>>> import numpy as np
>>> import numpy.linalg as la
>>> np.set_printoptions(precision=4, suppress=True, linewidth=200)
>>> W0 = np.loadtxt("run14.csv", delimiter=",")
>>> W0
array([[ 0.,  5.,  9.],
       [ 0.,  6.,  1.],
       [ 0.,  7.,  7.],
       [ 0.,  6.,  9.],
       [ 0.,  3.,  1.],
       [ 0.,  7.,  7.],
       [ 0.,  3.,  1.],
       [ 0.,  5.,  1.],
       [ 0.,  7., 11.],
       [ 0.,  5.,  3.],
       [ 0.,  7.,  3.],
       [ 0.,  4., 11.],
       [ 0.,  3., 11.],
       [ 0.,  5.,  9.],
       [ 0.,  7.,  1.]])
>>> rank = la.matrix_rank(W0)
>>> rank
np.int64(2)
>>> N = la.svd(W0)[2][rank:].T
>>> [int(la.matrix_rank(np.delete(W0, i, axis=0))) for i in range(15)]
[2, 2, 2, 2, 2, 2, 2, 2, 2, 2, 2, 2, 2, 2, 2]
>>> [int(la.matrix_rank(W0[:, :j + 1])) for j in range(3)]
[0, 1, 2]
>>> la.matrix_rank(W0.T @ W0), la.matrix_rank(W0 @ W0.T)
(np.int64(2), np.int64(2))
>>> [int(la.matrix_rank(W0[:i])) for i in range(1, len(W0) + 1)]
[1, 2, 2, 2, 2, 2, 2, 2, 2, 2, 2, 2, 2, 2, 2]
>>> N.shape
(3, 1)
>>> Uu, sv, VT = la.svd(W0)
>>> V = VT[:(sv > 1e-8).sum()]
>>> rng = np.random.default_rng(84)
>>> x = W0[1] + -1 * W0[6] + rng.integers(2) * np.eye(3)[0]
>>> x
array([1., 3., 0.])
>>> np.diag(V.T @ V)
array([0., 1., 1.])
>>> np.round(V.T @ V, 4) + 0
array([[0., 0., 0.],
       [0., 1., 0.],
       [0., 0., 1.]])
>>> Uu, sv, VT = la.svd(W0)
>>> np.argmax(sv[:-1] / (sv[1:] + 1e-6)) + 1
np.int64(2)
>>> sv
array([32.6901, 10.8793,  0.    ])
>>> other = Uu[:, :2] @ np.diag(sv[:2]) @ VT[:2]
>>> round(np.abs(W0 - other).max(), 4)
np.float64(0.0)
>>> X = np.loadtxt("block9.csv", delimiter=",")
>>> X
array([[-1.1   , -0.3   , -3.7955, -1.9   ,  0.7   ],
       [-0.9   ,  0.5   ,  1.3666,  0.7   , -1.    ],
       [ 0.2   ,  0.    , -1.1775, -0.6   , -0.5   ],
       [ 0.3   , -0.6   ,  3.0172,  1.5   ,  0.3   ],
       [-0.5   ,  1.1   , -1.6121, -0.8   , -0.1   ],
       [ 0.2   , -0.7   , -2.9828, -1.5   , -1.2   ],
       [-1.6   ,  0.3   ,  0.1852,  0.1   , -0.3   ],
       [-0.2   ,  0.2   ,  1.9924,  1.    ,  0.5   ],
       [-2.    , -0.9   ,  1.99  ,  1.    ,  1.    ],
       [ 0.3   ,  0.1   ,  0.6059,  0.3   , -0.5   ],
       [-0.4   , -1.9   ,  1.3782,  0.7   ,  1.    ],
       [-1.    ,  1.7   ,  0.2165,  0.1   , -1.3   ],
       [-1.2   ,  0.    ,  3.244 ,  1.6   , -1.9   ],
       [ 1.    , -0.2   , -0.0095,  0.    , -0.8   ],
       [ 3.4   ,  0.5   ,  2.2065,  1.1   , -0.2   ],
       [ 0.7   , -0.3   ,  1.1962,  0.6   , -0.5   ],
       [-1.5   , -0.5   ,  1.9814,  1.    ,  0.4   ],
       [ 0.4   , -0.7   ,  0.0009,  0.    , -1.    ],
       [-1.    , -0.6   , -0.7926, -0.4   , -1.4   ],
       [-0.7   , -0.7   , -3.5857, -1.8   ,  0.3   ],
       [ 0.9   , -1.    ,  1.9886,  1.    ,  1.4   ],
       [-0.7   ,  0.6   , -0.9925, -0.5   ,  1.1   ],
       [ 1.2   ,  0.3   , -3.1779, -1.6   ,  0.2   ],
       [-0.9   , -1.6   ,  0.7914,  0.4   ,  0.    ],
       [-0.7   ,  1.3   , -0.7991, -0.4   , -0.7   ]])
>>> d = la.norm(X[:, None] - X[None], axis=-1)
>>> d.shape
(25, 25)
>>> la.matrix_rank(d ** 2)
np.int64(7)
>>> d.mean(axis=1).argmax()
np.int64(0)
>>> d[4].round(6).argsort(kind="stable")[:4]
array([ 4, 24,  2, 21])
>>> m1 = np.load("dump.npy")
>>> m1
array([[-17.7376, -10.5568,  -8.7883],
       [-13.9027,  -8.1681,  -6.7368],
       [ -8.497 ,  -4.9616,  -3.8584],
       [ -5.7351,  -3.4247,  -2.4045],
       [ -5.5541,  -3.3271,  -2.3101],
       [ -5.0959,  -3.082 ,  -2.0717],
       [ -2.4796,  -1.7418,  -0.7422],
       [ -1.9805,  -1.4977,  -0.5008],
       [ -1.1233,  -1.0799,  -0.1104],
       [ -1.1212,  -1.0789,  -0.1095],
       [ -0.7711,  -0.901 ,   0.0319],
       [ -0.5964,  -0.806 ,   0.0943],
       [ -0.3804,  -0.6743,   0.1574],
       [ -0.1172,  -0.4404,   0.1786],
       [ -0.1171,  -0.4402,   0.1786],
       [ -0.0327,  -0.2736,   0.1289],
       [ -0.0145,  -0.1967,   0.0958],
       [ -0.0125,   0.2982,  -0.1447],
       [ -0.0359,   0.8298,  -0.3615],
       [ -0.0356,   1.1144,  -0.456 ],
       [  0.1131,   2.614 ,  -0.786 ],
       [  0.3418,   3.7307,  -0.9142],
       [  0.4776,   4.2683,  -0.9524],
       [  0.5003,   4.3532,  -0.9573],
       [  0.5875,   4.668 ,  -0.9728],
       [  1.7486,   8.0623,  -0.9481],
       [  2.9402,  10.9117,  -0.7455],
       [  3.2942,  11.6988,  -0.6692],
       [  4.3785,  14.0005,  -0.4066],
       [  8.4   ,  21.7006,   0.7842]])
>>> round(la.norm(m1, 2) / la.norm(m1), 4)
np.float64(0.9148)
>>> np.abs(la.svd(m1)[2][-1])
array([0.5133, 0.1893, 0.837 ])
>>> d = la.norm(m1[:, None] - m1[None], axis=-1)
>>> (d + 1e9 * np.eye(30)).round(6).argmin(axis=1)
array([ 1,  0,  3,  4,  3,  4,  7,  6,  9,  8, 11, 10, 11, 14, 13, 16, 15, 16, 19, 18, 21, 22, 23, 22, 23, 26, 27, 26, 27, 28])
>>> d.shape
(30, 30)
>>> def softmax(z):
...     e = np.exp(z - z.max(axis=-1, keepdims=True))
...     return e / e.sum(axis=-1, keepdims=True)
... 
>>> np.round(softmax(10 * m1[6]), 4) + 0
array([0., 0., 1.])
>>> softmax(m1[6])
array([0.114 , 0.2384, 0.6477])
>>> att = m1 @ m1.T / np.sqrt(3)
>>> softmax(att)[6] @ m1
array([-17.737 , -10.5564,  -8.788 ])
>>> labels = m1[:, 1] > np.median(m1[:, 1])
>>> f = m1[labels].mean(axis=0) - m1[~labels].mean(axis=0)
>>> np.argsort(-np.abs(f).round(6), kind="stable")
array([1, 0, 2])
>>> labels.astype(int)
array([0, 0, 0, 0, 0, 0, 0, 0, 0, 0, 0, 0, 0, 0, 0, 1, 1, 1, 1, 1, 1, 1, 1, 1, 1, 1, 1, 1, 1, 1])
>>> m1.sum(axis=0)
array([-42.5586,  45.5997, -34.2973])
>>> la.svd(m1, compute_uv=False)
array([43.611 , 19.2149,  1.2088])
>>> m1.mean(axis=0)
array([-1.4186,  1.52  , -1.1432])
>>> arr = np.load("out10.npy")
>>> arr
array([[3, 5, 4, 3, 0, 2],
       [2, 3, 5, 4, 3, 0],
       [0, 2, 3, 5, 4, 3],
       [3, 0, 2, 3, 5, 4],
       [4, 3, 0, 2, 3, 5],
       [5, 4, 3, 0, 2, 3]])
>>> other = arr + rng.integers(-2, 3, (6, 4)) @ rng.integers(-2, 3, (4, 6))
>>> other
array([[-3,  3,  5,  1,  1,  8],
       [-4,  1,  5,  0,  5,  7],
       [-3,  4,  5,  7,  6,  3],
       [11, -7, -3, -5,  1,  2],
       [-6,  9,  5,  8,  8,  9],
       [ 7,  7,  5,  6,  1, -2]])
>>> np.abs(other - arr).sum(axis=1)
array([18, 21, 11, 34, 36, 19])
>>> np.round(la.svd(other - arr, compute_uv=False), 4) + 0
array([22.5553, 15.5123,  2.0649,  1.1687,  0.    ,  0.    ])
>>> O, r_ = la.qr(other)
>>> np.trace(O @ O.T)
np.float64(6.0)
>>> O.shape, r_.shape
((6, 6), (6, 6))
>>> la.norm(arr, axis=1)
array([7.9373, 7.9373, 7.9373, 7.9373, 7.9373, 7.9373])
>>> np.round(la.norm(arr, "nuc"), 4)
np.float64(34.49)
>>> np.round(la.norm(arr[1], 1), 4), round(float(la.norm(arr[1], np.inf)), 4)
(np.float64(17.0), 5.0)
>>> np.round(la.norm(arr, 2), 4)
np.float64(17.0)
>>> la.norm(arr, axis=0)
array([7.9373, 7.9373, 7.9373, 7.9373, 7.9373, 7.9373])
>>> other = la.inv(arr)
>>> round(la.cond(arr), 4)
np.float64(17.0)
>>> np.round(la.inv(other), 4) + 0
array([[3., 5., 4., 3., 0., 2.],
       [2., 3., 5., 4., 3., 0.],
       [0., 2., 3., 5., 4., 3.],
       [3., 0., 2., 3., 5., 4.],
       [4., 3., 0., 2., 3., 5.],
       [5., 4., 3., 0., 2., 3.]])
>>> np.round(arr @ other, 4) + 0
array([[1., 0., 0., 0., 0., 0.],
       [0., 1., 0., 0., 0., 0.],
       [0., 0., 1., 0., 0., 0.],
       [0., 0., 0., 1., 0., 0.],
       [0., 0., 0., 0., 1., 0.],
       [0., 0., 0., 0., 0., 1.]])
>>> round(float(la.slogdet(arr)[0]), 4)
-1.0
>>> (np.abs(other) > 1e-9).astype(int)
array([[1, 1, 1, 1, 1, 1],
       [1, 1, 1, 1, 1, 1],
       [1, 1, 1, 1, 1, 1],
       [1, 1, 1, 1, 1, 1],
       [1, 1, 1, 1, 1, 1],
       [1, 1, 1, 1, 1, 1]])
>>> M = np.load("x.npy")
>>> M
array([[ 3, -2, -9,  0,  1, -7],
       [-2,  3, -2, -9,  0,  1],
       [-9, -2,  3, -2, -9,  0],
       [ 0, -9, -2,  3, -2, -9],
       [ 1,  0, -9, -2,  3, -2],
       [-7,  1,  0, -9, -2,  3]])
>>> # symmetric, so the eigenvalues are real
>>> np.abs(la.svd(M)[2][-1])
array([0.5214, 0.4447, 0.1743, 0.1743, 0.4447, 0.5214])
>>> la.matrix_rank(M, rtol=0.1)
np.int64(5)
>>> round(float(la.norm(M, 2) / la.norm(M)), 4)
0.6745
>>> W2 = np.array([[8, 1, 4, 6, 8], [5, 8, 5, 4, 5], [5, 5, 5, 6, 2]])
>>> K = np.repeat(W2, 25 // 3, axis=0)
>>> K = K + 0.1 * rng.normal(size=K.shape)
>>> K
array([[8.1015, 1.1834, 4.1578, 5.8476, 8.0662],
       [7.8083, 0.8617, 4.0268, 6.0338, 7.9854],
       [8.0111, 1.0495, 3.8846, 6.062 , 7.912 ],
       [8.0248, 1.1118, 4.0821, 5.9826, 7.9438],
       [8.0567, 1.1131, 3.9687, 6.0452, 7.9077],
       [8.0666, 1.1076, 3.9098, 6.1286, 7.868 ],
       [7.9302, 0.7796, 3.9631, 5.9711, 8.1149],
       [8.0569, 0.9139, 4.0055, 5.9344, 7.9057],
       [5.0665, 7.8735, 5.0385, 3.9245, 5.1102],
       [4.9196, 7.9401, 4.9715, 4.0213, 5.0877],
       [5.0066, 8.1416, 5.0444, 4.0159, 5.0897],
       [5.0901, 8.1179, 5.0304, 4.0942, 5.026 ],
       [4.9392, 8.0389, 4.9647, 4.0005, 5.0577],
       [4.9471, 7.8533, 5.0619, 4.1698, 4.8723],
       [4.9269, 8.2498, 4.9645, 3.6731, 5.167 ],
       [5.056 , 8.1149, 5.0579, 3.943 , 5.0776],
       [4.8357, 5.0467, 4.9955, 6.0711, 1.91  ],
       [5.0115, 5.0279, 4.991 , 5.9491, 2.0729],
       [4.7759, 4.94  , 4.878 , 5.8901, 2.2743],
       [4.9294, 5.0712, 4.9309, 6.0094, 2.0977],
       [4.9731, 5.0013, 5.0669, 5.9818, 1.8801],
       [4.9289, 5.1256, 4.9515, 5.9265, 1.9156],
       [4.9605, 4.9888, 5.036 , 5.9307, 2.0031],
       [5.1781, 4.9479, 5.0144, 6.0106, 2.0373]])
>>> np.abs(la.svd(K)[2][-1])
array([0.2514, 0.2873, 0.8695, 0.3028, 0.0808])
>>> [round(float(x), 4) for x in la.svd(K, compute_uv=False)[:3]]
[56.6941, 17.9298, 8.5692]
>>> la.matrix_rank(K, rtol=0.1)
np.int64(3)
>>> la.cond(K) > 100
np.True_
